$ ipython --no-banner

In [1]: import numpy as np

In [2]: from numpy import linalg as LA

In [3]: np.set_printoptions(precision=2, suppress=True, linewidth=200, legacy="1.25")

In [4]: def tidy(a):
   ...:     return np.round(a, 2) + 0
   ...: 

In [5]: data = np.load("layer16.npy")

In [6]: data
Out[6]: 
array([[ 1, -2,  4],
       [ 1, -1,  1],
       [ 1,  0,  0],
       [ 1,  1,  1]])

In [7]: x0 = np.array([-1, 4, -4])

In [8]: rhs = data @ x0

In [9]: coef, lr = np.zeros(3), 1 / LA.norm(data, 2) ** 2

In [10]: for i in range(40):
    ...:     coef -= lr * data.T @ (data @ coef - rhs)
    ...:     if i % 10 == 0: print(i, round(LA.norm(data @ coef - rhs), 2))
    ...: 
0 2.78
10 0.91
20 0.39
30 0.21

In [11]: tidy(coef)
Out[11]: array([-0.93,  3.93, -4.06])

In [12]: O, V = LA.qr(data[:, :1])[0], LA.qr(data[:, 1:])[0]

In [13]: s = LA.svd(O.T @ V, compute_uv=False)

In [14]: tidy(np.degrees(np.arccos(s.clip(0, 1))))
Out[14]: array([42.39])

In [15]: (s > 0.9).sum()
Out[15]: 0

In [16]: tidy(s)
Out[16]: array([0.74])

In [17]: F = np.load("dump.npy")

In [18]: F
Out[18]: 
array([[ 0, -6,  3,  1],
       [ 0,  0, -7,  5],
       [ 0,  0,  0,  7],
       [ 0,  0,  0,  0]])

In [19]: r = LA.matrix_rank(F)

In [20]: r
Out[20]: 3

In [21]: ns = LA.svd(F)[2][r:].T

In [22]: F @ ns
Out[22]: 
array([[0.],
       [0.],
       [0.],
       [0.]])

In [23]: LA.matrix_rank(F.T @ F), LA.matrix_rank(F @ F.T)
Out[23]: (3, 3)

In [24]: ns[:, 0] / ns[np.abs(ns[:, 0]).round(6).argmax(), 0]
Out[24]: array([1., 0., 0., 0.])

In [25]: ns.shape
Out[25]: (4, 1)

In [26]: tidy(np.trace(LA.pinv(F) @ F))
Out[26]: 3.0

In [27]: LA.lstsq(F[:-1].T, F[-1])[2]
Out[27]: 3

In [28]: th = np.radians(15)

In [29]: Rm = np.eye(3)

In [30]: Rm[0, 0] = Rm[2, 2] = np.cos(th)

In [31]: Rm[0, 2], Rm[2, 0] = -np.sin(th), np.sin(th)

In [32]: tidy(Rm)
Out[32]: 
array([[ 0.97,  0.  , -0.26],
       [ 0.  ,  1.  ,  0.  ],
       [ 0.26,  0.  ,  0.97]])

In [33]: other = data @ Rm.T

In [34]: tidy(other)
Out[34]: 
array([[-0.07, -2.  ,  4.12],
       [ 0.71, -1.  ,  1.22],
       [ 0.97,  0.  ,  0.26],
       [ 0.71,  1.  ,  1.22]])

In [35]: tidy(LA.svd(data, compute_uv=False)), tidy(LA.svd(other, compute_uv=False))
Out[35]: (array([4.9 , 1.69, 1.08]), array([4.9 , 1.69, 1.08]))
